% python3 -q
>>> import numpy as np
>>> np.set_printoptions(precision=1, suppress=True, linewidth=160, legacy="1.25")
>>> tidy = lambda a: np.round(a, 1) + 0
>>> rng = np.random.default_rng(62492)
>>> W0 = (rng.random((3, 3)) < 0.3) + np.eye(3)
>>> W0 /= W0.sum(axis=1, keepdims=True)
>>> print(tidy(W0))
[[1.  0.  0. ]
 [0.3 0.3 0.3]
 [0.5 0.  0.5]]
>>> def softmax(z):
...     e = np.exp(z - z.max(axis=-1, keepdims=True))
...     return e / e.sum(axis=-1, keepdims=True)
... 
>>> print(tidy(softmax(W0[1] + 5)))
[0.3 0.3 0.3]
>>> print(tidy(softmax(10 * W0[1])))
[0.3 0.3 0.3]
>>> print(tidy(softmax(W0[1])))
[0.3 0.3 0.3]
>>> S = W0 @ W0.T / np.sqrt(3)
>>> print(tidy(softmax(S)[1] @ W0))
[0.6 0.1 0.3]
>>> print(tidy(softmax(S + np.triu(np.full(S.shape, -np.inf), 1))))
[[1.  0.  0. ]
 [0.5 0.5 0. ]
 [0.3 0.3 0.3]]
>>> z = rng.permutation(3)
>>> out = W0[:, z] * rng.choice([-1, 1], 3)
>>> print(tidy(out))
[[-1.   0.   0. ]
 [-0.3  0.3 -0.3]
 [-0.5  0.  -0.5]]
>>> Uu, _, VT = np.linalg.svd(W0.T @ out)
>>> print(z)
[0 1 2]
>>> print(tidy(Uu @ VT))
[[-1.  0.  0.]
 [ 0.  1.  0.]
 [ 0.  0. -1.]]
>>> print(tidy(np.linalg.lstsq(W0, out)[0]))
[[-1.  0.  0.]
 [ 0.  1.  0.]
 [ 0.  0. -1.]]
>>> data = np.loadtxt("out15.csv", delimiter=",")
>>> print(data)
[[ 1.1  1.9 -1.1 -1.1 -2. ]
 [ 2.2  4.7 -2.1 -2.3 -4.3]
 [ 0.7  1.4 -0.8 -0.8 -1.2]
 [ 0.5  0.9 -0.3 -0.2 -0.9]
 [ 0.9  1.7 -0.8 -0.8 -1.5]
 [-0.8 -1.5  0.7  0.8  1.5]
 [-1.2 -2.   1.   1.   2.1]
 [ 0.   0.  -0.1 -0.1 -0.2]
 [ 2.7  5.  -2.3 -2.4 -4.8]
 [-0.5 -1.2  0.6  0.4  1.2]
 [-1.6 -2.9  1.4  1.4  2.9]
 [ 1.9  4.2 -2.3 -2.  -4.1]
 [-1.  -2.   1.   1.3  1.9]
 [ 0.  -0.2  0.1  0.2  0.1]
 [ 0.   0.1  0.1 -0.1 -0.1]
 [ 2.1  4.3 -2.  -2.  -4. ]
 [-0.3 -0.3  0.3  0.1  0.5]
 [-0.4 -1.   0.3  0.4  1. ]
 [ 0.4  1.4 -0.6 -0.6 -1.1]
 [-1.  -2.3  1.   1.2  2.2]
 [ 0.  -0.2  0.   0.   0.1]
 [ 0.6  1.4 -0.8 -0.5 -1.2]]
>>> cen = (data - data.mean(axis=0)) / data.std(axis=0)
>>> print(np.argwhere(np.abs(cen) > 2))
[[8 0]]
>>> print(tidy(cen.std(axis=0)))
[1. 1. 1. 1. 1.]
>>> coef = np.linalg.lstsq(np.delete(cen, 0, axis=1), cen[:, 0])[0]
>>> print(np.abs(coef).argmax())
3
>>> print(tidy(1 - np.var(cen[:, 0] - np.delete(cen, 0, axis=1) @ coef)))
1.0
